% ipython --no-banner

In [1]: import numpy as np

In [2]: np.set_printoptions(precision=2, suppress=True, linewidth=140, floatmode="fixed")

In [3]: rd = lambda a: np.round(a, 2) + 0

In [4]: M = np.load("sample0.npy")

In [5]: M
Out[5]: 
array([[ -2.02,   2.38,   0.61],
       [ -2.83,   4.30,   3.36],
       [  1.80,  -3.32,   6.50],
       [  1.23,  -2.49,   1.92],
       [ -9.76,   9.51,  -1.04],
       [  5.04,  -7.56,   5.77],
       [ -4.26,   3.07,   8.92],
       [ 14.63, -18.67,   5.97],
       [-13.11,  16.37,  -6.26],
       [-14.67,  20.60, -15.57],
       [ 22.59, -29.68,  12.41],
       [-10.10,  12.66,  -0.75],
       [ -6.16,   8.48,  -4.67],
       [-10.64,  12.90,   1.41]])

In [6]: C = M[[0, 3]].astype(float)

In [7]: for _ in range(7):
   ...:     labels = np.linalg.norm(M[:, None] - C, axis=-1).argmin(axis=1)
   ...:     C = np.array([M[labels == j].mean(axis=0) for j in range(2)])
   ...: 

In [8]: labels
Out[8]: array([0, 0, 1, 1, 0, 1, 0, 1, 0, 0, 1, 0, 0, 0])

In [9]: np.abs(C[1] - C[0]).argmax()
Out[9]: np.int64(1)

In [10]: W0 = np.array([[4, 4, 4], [4, 8, 8], [4, 8, 12]])

In [11]: W0
Out[11]: 
array([[ 4,  4,  4],
       [ 4,  8,  8],
       [ 4,  8, 12]])

In [12]: x = np.ones(3)

In [13]: for _ in range(5):
    ...:     x = W0 @ x
    ...:     x /= np.linalg.norm(x)
    ...:     print(round(x @ W0 @ x, 2))
    ...: 
20.17
20.2
20.2
20.2
20.2

In [14]: rd(x)
Out[14]: array([0.33, 0.59, 0.74])

In [15]: rd(np.linalg.eigvalsh(W0)[-1])
Out[15]: np.float64(20.2)

In [16]: x = np.array([4, -1, -1])

In [17]: h1 = np.maximum(W0 @ x, 0)

In [18]: h1
Out[18]: array([8, 0, 0])

In [19]: W0 * (h1 > 1e-9)[:, None]
Out[19]: 
array([[4, 4, 4],
       [0, 0, 0],
       [0, 0, 0]])

In [20]: W0.T @ h1
Out[20]: array([32, 32, 32])

In [21]: B = np.array([[-3, -2, 2], [-2, 0, 3], [3, -3, -1]])

In [22]: np.einsum("ik,kj->ji", W0, B)
Out[22]: 
array([[ -8,  -4,   8],
       [-20, -32, -44],
       [ 16,  24,  20]])

In [23]: np.linalg.matrix_rank(W0 @ B)
Out[23]: np.int64(3)

In [24]: evals, V = np.linalg.eigh(W0)

In [25]: x = np.array([0, 4, 4])

In [26]: rd(V * np.abs(evals) @ V.T)
Out[26]: 
array([[ 4.00,  4.00,  4.00],
       [ 4.00,  8.00,  8.00],
       [ 4.00,  8.00, 12.00]])

In [27]: rd(np.linalg.eigvalsh(W0[1:, 1:]))
Out[27]: array([ 1.75, 18.25])

In [28]: rd(V * np.maximum(evals, 0) @ V.T)
Out[28]: 
array([[ 4.00,  4.00,  4.00],
       [ 4.00,  8.00,  8.00],
       [ 4.00,  8.00, 12.00]])

In [29]: (np.sign(V[:, -1].round(6)) == np.sign(V[0, -1].round(6))).astype(int)
Out[29]: array([1, 1, 1])

In [30]: O, V = np.linalg.qr(W0[:, :2])[0], np.linalg.qr(W0[:, 2:])[0]

In [31]: sig = np.linalg.svd(O.T @ V, compute_uv=False)

In [32]: rd(np.degrees(np.arccos(sig.clip(0, 1))))
Out[32]: array([10.89])

In [33]: K = np.load("m.npy")

In [34]: K
Out[34]: 
array([[ 5, -3,  2],
       [-3,  2, -1],
       [ 2, -1,  1]])

In [35]: # symmetric

In [36]: [round(float(x), 2) for x in np.linalg.svd(K, compute_uv=False)[:3]]
Out[36]: [7.61, 0.39, 0.0]

In [37]: np.linalg.matrix_rank(K, rtol=0.1)
Out[37]: np.int64(1)

In [38]: x = np.array([3, 2, 1])

In [39]: K @ x
Out[39]: array([11, -6,  5])

In [40]: K @ np.ones(3)
Out[40]: array([ 4.00, -2.00,  2.00])

In [41]: K @ (2 * x)
Out[41]: array([ 22, -12,  10])

In [42]: (K * x).sum(axis=1)
Out[42]: array([11, -6,  5])

In [43]: (K @ x).argmax()
Out[43]: np.int64(0)

In [44]: np.sign((K @ x).round(6))
Out[44]: array([ 1, -1,  1])

In [45]: U, sig, vt = np.linalg.svd(K, full_matrices=False)

In [46]: rd(U.T @ K @ vt.T)
Out[46]: 
array([[7.61, 0.00, 0.00],
       [0.00, 0.39, 0.00],
       [0.00, 0.00, 0.00]])

In [47]: np.abs(U[:, 0]).round(6).argmax()
Out[47]: np.int64(0)

In [48]: rd(np.sqrt((sig ** 2).sum())), rd(np.linalg.norm(K))
Out[48]: (np.float64(7.62), np.float64(7.62))

In [49]: rd(vt @ vt.T)
Out[49]: 
array([[1.00, 0.00, 0.00],
       [0.00, 1.00, 0.00],
       [0.00, 0.00, 1.00]])

In [50]: m1 = np.load("block2.npy")

In [51]: m1
Out[51]: 
array([[ -3.00,  -5.00,  -9.00,   4.00],
       [ -4.00,   5.00,  -6.00,   4.00],
       [ -2.00,  -1.00,   4.00,   2.00],
       [-16.00,  -8.00, -18.00,  17.00]])

In [52]: rng = np.random.default_rng(86059)

In [53]: labels = rng.permutation(4)

In [54]: B = m1[:, labels] * rng.choice([-1, 1], 4)

In [55]: B
Out[55]: 
array([[  9.00,  -4.00,  -5.00,  -3.00],
       [  6.00,  -4.00,   5.00,  -4.00],
       [ -4.00,  -2.00,  -1.00,  -2.00],
       [ 18.00, -17.00,  -8.00, -16.00]])

In [56]: U, _, vt = np.linalg.svd(m1.T @ B)

In [57]: labels
Out[57]: array([2, 3, 1, 0])

In [58]: rd(np.trace(np.linalg.pinv(K) @ K))
Out[58]: np.float64(2.0)

In [59]: np.abs(np.diag(np.linalg.qr(K)[1])) > 1e-9
Out[59]: array([ True,  True, False])

In [60]: np.allclose(K[:-1].T @ np.linalg.lstsq(K[:-1].T, K[-1])[0], K[-1])
Out[60]: True

In [61]: rd(K @ np.linalg.pinv(K) @ K)
Out[61]: 
array([[ 5.00, -3.00,  2.00],
       [-3.00,  2.00, -1.00],
       [ 2.00, -1.00,  1.00]])

In [62]: np.unique(K.round(6), axis=0).shape
Out[62]: (3, 3)

In [63]: labels = rng.permutation(4)

In [64]: labels
Out[64]: array([0, 3, 1, 2])

In [65]: B = m1[labels][:, labels]

In [66]: rd(np.linalg.det(B)), rd(np.linalg.det(m1[labels]))
Out[66]: (np.float64(392.0), np.float64(392.0))

In [67]: np.diag(B)
Out[67]: array([-3.00, 17.00,  5.00,  4.00])

In [68]: np.trace(B)
Out[68]: np.float64(23.0)

In [69]: rd(np.sort(np.abs(np.linalg.eigvals(B))))
Out[69]: array([1.00, 7.00, 7.00, 8.00])

In [70]: arr = np.array([[4.01, -2.71, -1.24],
    ...:     [1.54, 2.03, 4.3],
    ...:     [2.86, -3.85, -1.42],
    ...:     [2.16, 2.59, -3.69],
    ...:     [-4.96, -0.6, 0.02],
    ...:     [2.76, 2.96, 2.94],
    ...:     [1.16, 4.85, 0.42],
    ...:     [-3.78, 0.73, 3.19],
    ...:     [1.83, -4.65, 0.26],
    ...:     [-2.24, -1.93, -4.03],
    ...:     [-1.82, 4.34, 1.69],
    ...:     [-3.28, -0.18, -3.77],
    ...:     [-3.33, 0.37, 3.71]])

In [71]: arr
Out[71]: 
array([[ 4.01, -2.71, -1.24],
       [ 1.54,  2.03,  4.30],
       [ 2.86, -3.85, -1.42],
       [ 2.16,  2.59, -3.69],
       [-4.96, -0.60,  0.02],
       [ 2.76,  2.96,  2.94],
       [ 1.16,  4.85,  0.42],
       [-3.78,  0.73,  3.19],
       [ 1.83, -4.65,  0.26],
       [-2.24, -1.93, -4.03],
       [-1.82,  4.34,  1.69],
       [-3.28, -0.18, -3.77],
       [-3.33,  0.37,  3.71]])

In [72]: labels = rng.permutation(3)

In [73]: B = arr[:, labels] * rng.choice([-1, 1], 3)

In [74]: B
Out[74]: 
array([[ 1.24, -4.01,  2.71],
       [-4.30, -1.54, -2.03],
       [ 1.42, -2.86,  3.85],
       [ 3.69, -2.16, -2.59],
       [-0.02,  4.96,  0.60],
       [-2.94, -2.76, -2.96],
       [-0.42, -1.16, -4.85],
       [-3.19,  3.78, -0.73],
       [-0.26, -1.83,  4.65],
       [ 4.03,  2.24,  1.93],
       [-1.69,  1.82, -4.34],
       [ 3.77,  3.28,  0.18],
       [-3.71,  3.33, -0.37]])

In [75]: U, _, vt = np.linalg.svd(arr.T @ B)

In [76]: labels
Out[76]: array([2, 0, 1])
